% ipython --no-banner

In [1]: import numpy as np

In [2]: import numpy.linalg as la

In [3]: np.set_printoptions(precision=3, suppress=True, linewidth=140)

In [4]: rng = np.random.default_rng(5601)

In [5]: M = rng.normal(size=(45, 4))

In [6]: M = 3 * M / la.norm(M, axis=1, keepdims=True)

In [7]: M
Out[7]: 
array([[-0.919,  2.015,  1.744, -1.026],
       [-0.837,  0.93 ,  1.967,  1.888],
       [ 0.663,  2.349,  1.657, -0.546],
       [-1.704,  0.932, -1.861,  1.328],
       [ 0.055,  0.641,  2.148,  1.993],
       [ 2.313,  1.151,  0.84 , -1.273],
       [ 0.568,  2.172, -0.277, -1.971],
       [-2.199, -1.661,  0.083,  1.183],
       [-0.934, -1.183, -0.41 , -2.561],
       [ 1.06 , -0.661, -2.726, -0.093],
       [-1.791,  1.144,  0.3  ,  2.096],
       [-0.787,  2.163, -0.485, -1.863],
       [ 1.697, -2.181,  0.408,  1.093],
       [-0.487, -2.785, -0.828, -0.569],
       [-1.73 ,  2.405,  0.406,  0.24 ],
       [ 0.389, -2.015,  0.177,  2.181],
       [-1.869,  0.259, -0.939, -2.135],
       [-2.376, -1.733,  0.591,  0.053],
       [ 1.794,  0.055,  0.724,  2.292],
       [-2.526,  0.017,  1.618,  0.025],
       [ 1.612, -1.709,  0.885, -1.642],
       [-1.869, -0.815,  2.2  ,  0.061],
       [ 0.352, -1.117, -2.201,  1.669],
       [-1.984, -1.589,  1.468,  0.618],
       [-0.48 , -0.529, -2.52 ,  1.463],
       [ 0.647,  0.79 ,  2.819, -0.096],
       [ 2.012,  1.589,  1.505, -0.405],
       [ 0.122, -1.254, -2.653,  0.612],
       [ 0.457,  1.726, -1.651, -1.757],
       [ 2.3  , -0.224, -0.453, -1.859],
       [ 1.039,  2.293, -1.13 , -1.177],
       [ 2.068,  1.976, -0.045, -0.903],
       [-0.094,  1.376, -2.592, -0.617],
       [ 0.474, -2.692, -0.761, -0.974],
       [ 0.783,  1.695, -2.347, -0.078],
       [ 0.329,  2.802, -0.376, -0.949],
       [-1.676, -0.438, -2.446,  0.128],
       [-2.104, -1.286,  0.667,  1.573],
       [-0.865,  0.765,  0.592,  2.705],
       [-2.648, -0.623,  0.326,  1.222],
       [ 0.058,  2.952, -0.307,  0.433],
       [ 0.874,  1.38 , -1.694,  1.86 ],
       [-1.854, -2.321, -0.414,  0.074],
       [ 1.272, -1.758, -0.684, -1.955],
       [-2.555,  1.206, -0.933,  0.382]])

In [8]: Xc = (M - M.mean(axis=0)) / M.std(axis=0)

In [9]: Xc.std(axis=0)
Out[9]: array([1., 1., 1., 1.])

In [10]: c = la.lstsq(np.delete(Xc, 3, axis=1), Xc[:, 3])[0]

In [11]: c
Out[11]: array([-0.232, -0.11 ,  0.086])

In [12]: np.abs(c).argmax()
Out[12]: np.int64(0)

In [13]: dist = la.norm(M[:, None] - M[None], axis=-1)

In [14]: dist.mean(axis=1).argmax()
Out[14]: np.int64(20)

In [15]: (dist + 1e9 * np.eye(45)).round(6).argmin(axis=1)
Out[15]: 
array([ 2,  4, 26, 44,  1, 26, 35, 37, 16, 27, 38,  6, 15, 33, 44, 12,  8, 23,  4, 21, 43, 23, 24, 17, 22,  2,  5, 22, 30, 43, 28,  5, 34,
       13, 32, 30, 24,  7, 10, 37, 35, 34, 17, 33,  3])

In [16]: la.norm(M, axis=1)
Out[16]: 
array([3., 3., 3., 3., 3., 3., 3., 3., 3., 3., 3., 3., 3., 3., 3., 3., 3., 3., 3., 3., 3., 3., 3., 3., 3., 3., 3., 3., 3., 3., 3., 3., 3.,
       3., 3., 3., 3., 3., 3., 3., 3., 3., 3., 3., 3.])

In [17]: labels = M[:, 2] > np.median(M[:, 2])

In [18]: r0 = M[labels].mean(axis=0) - M[~labels].mean(axis=0)

In [19]: r0
Out[19]: array([-0.271, -0.16 ,  2.383,  1.067])

In [20]: gram = np.cov(M, rowvar=False)

In [21]: np.corrcoef(M.T)
Out[21]: 
array([[ 1.   ,  0.164, -0.078, -0.257],
       [ 0.164,  1.   ,  0.049, -0.144],
       [-0.078,  0.049,  1.   ,  0.099],
       [-0.257, -0.144,  0.099,  1.   ]])

In [22]: np.polyfit(M[:, 3], M[:, 2], 1)
Out[22]: array([ 0.104, -0.175])

In [23]: print(la.eigvalsh(gram)[::-1])
[3.216 2.432 1.892 1.533]

In [24]: round(float(np.corrcoef(M[:, 3], M[:, 2])[0, 1]), 3)
Out[24]: 0.099

In [25]: P = M @ la.solve(M.T @ M, M.T)

In [26]: np.round(la.eigvalsh(P), 3) + 0
Out[26]: 
array([0., 0., 0., 0., 0., 0., 0., 0., 0., 0., 0., 0., 0., 0., 0., 0., 0., 0., 0., 0., 0., 0., 0., 0., 0., 0., 0., 0., 0., 0., 0., 0., 0.,
       0., 0., 0., 0., 0., 0., 0., 0., 1., 1., 1., 1.])

In [27]: np.allclose(P @ P, P)
Out[27]: True

In [28]: data = np.load("x.npy")

In [29]: print(data)
[[-6  2  2  2  4 -6  6  6 -4]
 [-6  2  2  2  4 -6  6  6 -4]
 [-6  2  2  2  4 -6  6  6 -4]
 [ 0  0  0  0  0  0  0  0  0]
 [-3  1  1  1  2 -3  3  3 -2]
 [-6  2  2  2  4 -6  6  6 -4]
 [ 0  0  0  0  0  0  0  0  0]]

In [30]: W = np.array([[-3, 2, 3, 0, -2],
    ...:     [-1, 1, -1, 0, -2],
    ...:     [2, 1, 2, 1, -3],
    ...:     [-1, 1, -2, -1, -2],
    ...:     [-1, 3, 0, 0, 1],
    ...:     [1, 0, -1, -3, 0],
    ...:     [3, -1, -1, 0, 2],
    ...:     [-3, 1, 2, 0, -1],
    ...:     [-2, 0, -3, 3, 1]])

In [31]: c = np.array([-1, -3, 1, -1, 2])

In [32]: H = np.maximum(data @ W + c, 0)

In [33]: H
Out[33]: 
array([[15,  3,  5,  5,  6],
       [15,  3,  5,  5,  6],
       [15,  3,  5,  5,  6],
       [ 0,  0,  1,  0,  2],
       [ 7,  0,  3,  2,  4],
       [15,  3,  5,  5,  6],
       [ 0,  0,  1,  0,  2]])

In [34]: (H > 0).mean(axis=0)
Out[34]: array([0.714, 0.571, 1.   , 0.714, 1.   ])

In [35]: (H > 0).astype(int)
Out[35]: 
array([[1, 1, 1, 1, 1],
       [1, 1, 1, 1, 1],
       [1, 1, 1, 1, 1],
       [0, 0, 1, 0, 1],
       [1, 0, 1, 1, 1],
       [1, 1, 1, 1, 1],
       [0, 0, 1, 0, 1]])

In [36]: W2 = np.array([[3, 1], [3, 1], [1, 0], [3, 2], [3, 3]])

In [37]: print(W @ W2)
[[ -6  -7]
 [ -7  -6]
 [  5  -4]
 [-11  -8]
 [  9   5]
 [ -7  -5]
 [ 11   8]
 [ -7  -5]
 [  3   7]]

In [38]: (H @ W2).round(6).argmax(axis=1)
Out[38]: array([0, 0, 0, 0, 0, 0, 0])

In [39]: H @ W2
Out[39]: 
array([[92, 46],
       [92, 46],
       [92, 46],
       [ 7,  6],
       [42, 23],
       [92, 46],
       [ 7,  6]])

In [40]: feats = np.loadtxt("out9.csv", delimiter=",")

In [41]: feats
Out[41]: 
array([[ 5.,  0.,  0.,  0.,  0.,  0.,  0.,  0.,  0.,  0.,  0.],
       [ 0.,  0.,  3., -3.,  3.,  1.,  3., -3., -1.,  2.,  3.],
       [ 0., -3.,  3.,  2., -3., -2., -2., -1.,  3.,  0.,  0.],
       [ 0., -3.,  2., -3.,  2.,  0., -3.,  3.,  0.,  1.,  2.],
       [ 0.,  0.,  1.,  1.,  3.,  1.,  0.,  0.,  1.,  1.,  0.],
       [ 0.,  0.,  0., -2.,  1.,  2., -3., -1., -2.,  3., -2.],
       [ 0.,  1., -3.,  0., -3.,  3., -3., -2.,  3., -1., -1.],
       [ 0., -2., -3.,  1.,  0., -1., -1., -1.,  0.,  2.,  1.],
       [ 0., -2.,  2.,  2.,  2., -3.,  3., -2.,  1.,  1., -1.],
       [ 0., -3.,  0., -3., -1.,  1., -1., -2., -1.,  0.,  3.],
       [ 0.,  1.,  2., -2., -1.,  1.,  3., -3., -2., -3.,  3.]])

In [42]: (feats != 0).astype(int)
Out[42]: 
array([[1, 0, 0, 0, 0, 0, 0, 0, 0, 0, 0],
       [0, 0, 1, 1, 1, 1, 1, 1, 1, 1, 1],
       [0, 1, 1, 1, 1, 1, 1, 1, 1, 0, 0],
       [0, 1, 1, 1, 1, 0, 1, 1, 0, 1, 1],
       [0, 0, 1, 1, 1, 1, 0, 0, 1, 1, 0],
       [0, 0, 0, 1, 1, 1, 1, 1, 1, 1, 1],
       [0, 1, 1, 0, 1, 1, 1, 1, 1, 1, 1],
       [0, 1, 1, 1, 0, 1, 1, 1, 0, 1, 1],
       [0, 1, 1, 1, 1, 1, 1, 1, 1, 1, 1],
       [0, 1, 0, 1, 1, 1, 1, 1, 1, 0, 1],
       [0, 1, 1, 1, 1, 1, 1, 1, 1, 1, 1]])

In [43]: print(np.flatnonzero(la.matrix_power((feats != 0) + (feats.T != 0) + np.eye(11), 11)[6]))
[ 1  2  3  4  5  6  7  8  9 10]

In [44]: feats @ feats
Out[44]: 
array([[ 25.,   0.,   0.,   0.,   0.,   0.,   0.,   0.,   0.,   0.,   0.],
       [  0.,   8.,  10.,  -1., -21.,  19.,  -2., -27.,  10., -16.,   2.],
       [  0., -21.,  16.,  15., -13., -30.,   1.,  13.,  10., -10.,  -3.],
       [  0.,  -7.,  -3.,  20.,  -9., -14.,   7.,  -7.,  -3.,  -4.,   0.],
       [  0., -11.,  10.,  -1.,  10.,   1.,  -6.,  -3.,   4.,   8.,   2.],
       [  0.,  -2.,   1.,  -7.,   5.,   4.,  -5.,   3., -13.,  10.,  -1.],
       [  0.,   6.,  10.,  -9.,  23.,  -8.,  18.,   4., -22.,  13., -11.],
       [  0.,   2.,  -5., -10.,   4.,   3.,   5.,   9., -12., -10.,   7.],
       [  0., -11.,   3.,  11., -12.,  -2., -15.,   8.,  27., -12.,  -2.],
       [  0.,  17.,  -3.,   5., -19.,   3.,   8.,  -4., -10., -20.,  -8.],
       [  0.,  25.,   6.,   0., -22.,  16.,   2., -14.,   6., -18.,  -7.]])

In [45]: (la.matrix_power((feats != 0) + (feats.T != 0) + np.eye(11), 11) > 0).astype(int)
Out[45]: 
array([[1, 0, 0, 0, 0, 0, 0, 0, 0, 0, 0],
       [0, 1, 1, 1, 1, 1, 1, 1, 1, 1, 1],
       [0, 1, 1, 1, 1, 1, 1, 1, 1, 1, 1],
       [0, 1, 1, 1, 1, 1, 1, 1, 1, 1, 1],
       [0, 1, 1, 1, 1, 1, 1, 1, 1, 1, 1],
       [0, 1, 1, 1, 1, 1, 1, 1, 1, 1, 1],
       [0, 1, 1, 1, 1, 1, 1, 1, 1, 1, 1],
       [0, 1, 1, 1, 1, 1, 1, 1, 1, 1, 1],
       [0, 1, 1, 1, 1, 1, 1, 1, 1, 1, 1],
       [0, 1, 1, 1, 1, 1, 1, 1, 1, 1, 1],
       [0, 1, 1, 1, 1, 1, 1, 1, 1, 1, 1]])
